% python3 -q
>>> import numpy as np
>>> np.set_printoptions(precision=3, suppress=True, linewidth=120)
>>> def rd(a):
...     return np.round(a, 3) + 0
... 
>>> E = np.load("block15.npy")
>>> E
array([[ -1.552,  -0.872,   0.256,   2.936,   3.   ,   1.872,  -4.68 ,   1.   ,   1.192],
       [  7.617,   1.748,   5.495,   1.626,   3.   ,  -0.748,   1.869,   1.   ,   5.121],
       [ -2.918,  -1.262,  -0.525,   3.131,   3.   ,   2.262,  -5.656,   1.   ,   0.606],
       [  0.405,  -0.313,   1.374,   2.656,   3.   ,   1.313,  -3.282,   1.   ,   2.031],
       [-10.092,  -3.312,  -4.624,   4.156,   3.   ,   4.312, -10.78 ,   1.   ,  -2.468],
       [ 13.193,   3.341,   8.682,   0.83 ,   3.   ,  -2.341,   5.852,   1.   ,   7.511],
       [  6.355,   1.387,   4.774,   1.806,   3.   ,  -0.387,   0.968,   1.   ,   4.581],
       [ 13.2  ,   3.343,   8.686,   0.829,   3.   ,  -2.343,   5.857,   1.   ,   7.514],
       [  1.377,  -0.035,   1.93 ,   2.518,   3.   ,   1.035,  -2.588,   1.   ,   2.447],
       [  1.897,   0.113,   2.227,   2.443,   3.   ,   0.887,  -2.217,   1.   ,   2.67 ],
       [ 13.077,   3.308,   8.615,   0.846,   3.   ,  -2.308,   5.769,   1.   ,   7.462],
       [  8.479,   1.994,   5.988,   1.503,   3.   ,  -0.994,   2.485,   1.   ,   5.491],
       [ 12.735,   3.21 ,   8.42 ,   0.895,   3.   ,  -2.21 ,   5.525,   1.   ,   7.315],
       [  4.326,   0.807,   3.615,   2.096,   3.   ,   0.193,  -0.482,   1.   ,   3.711],
       [ -1.04 ,  -0.726,   0.549,   2.863,   3.   ,   1.726,  -4.314,   1.   ,   1.412],
       [ -5.306,  -1.945,  -1.889,   3.472,   3.   ,   2.945,  -7.362,   1.   ,  -0.417],
       [ -0.884,  -0.681,   0.638,   2.841,   3.   ,   1.681,  -4.203,   1.   ,   1.478],
       [  5.517,   1.148,   4.295,   1.926,   3.   ,  -0.148,   0.369,   1.   ,   4.222],
       [  5.477,   1.136,   4.272,   1.932,   3.   ,  -0.136,   0.341,   1.   ,   4.204],
       [ -4.845,  -1.813,  -1.625,   3.406,   3.   ,   2.813,  -7.032,   1.   ,  -0.219],
       [ -0.845,  -0.67 ,   0.66 ,   2.835,   3.   ,   1.67 ,  -4.175,   1.   ,   1.495],
       [ 10.127,   2.465,   6.93 ,   1.268,   3.   ,  -1.465,   3.662,   1.   ,   6.197],
       [ -1.994,  -0.998,   0.003,   2.999,   3.   ,   1.998,  -4.996,   1.   ,   1.003],
       [ 11.581,   2.88 ,   7.76 ,   1.06 ,   3.   ,  -1.88 ,   4.7  ,   1.   ,   6.82 ],
       [ -2.596,  -1.17 ,  -0.341,   3.085,   3.   ,   2.17 ,  -5.426,   1.   ,   0.745]])
>>> U, s, Vt = np.linalg.svd(E)
>>> np.argmax(s[:-1] / (s[1:] + 1e-6)) + 1
np.int64(2)
>>> out = U[:, :2] @ np.diag(s[:2]) @ Vt[:2]
>>> np.linalg.matrix_rank(out)
np.int64(2)
>>> rd(np.abs(E - out).max())
np.float64(0.001)
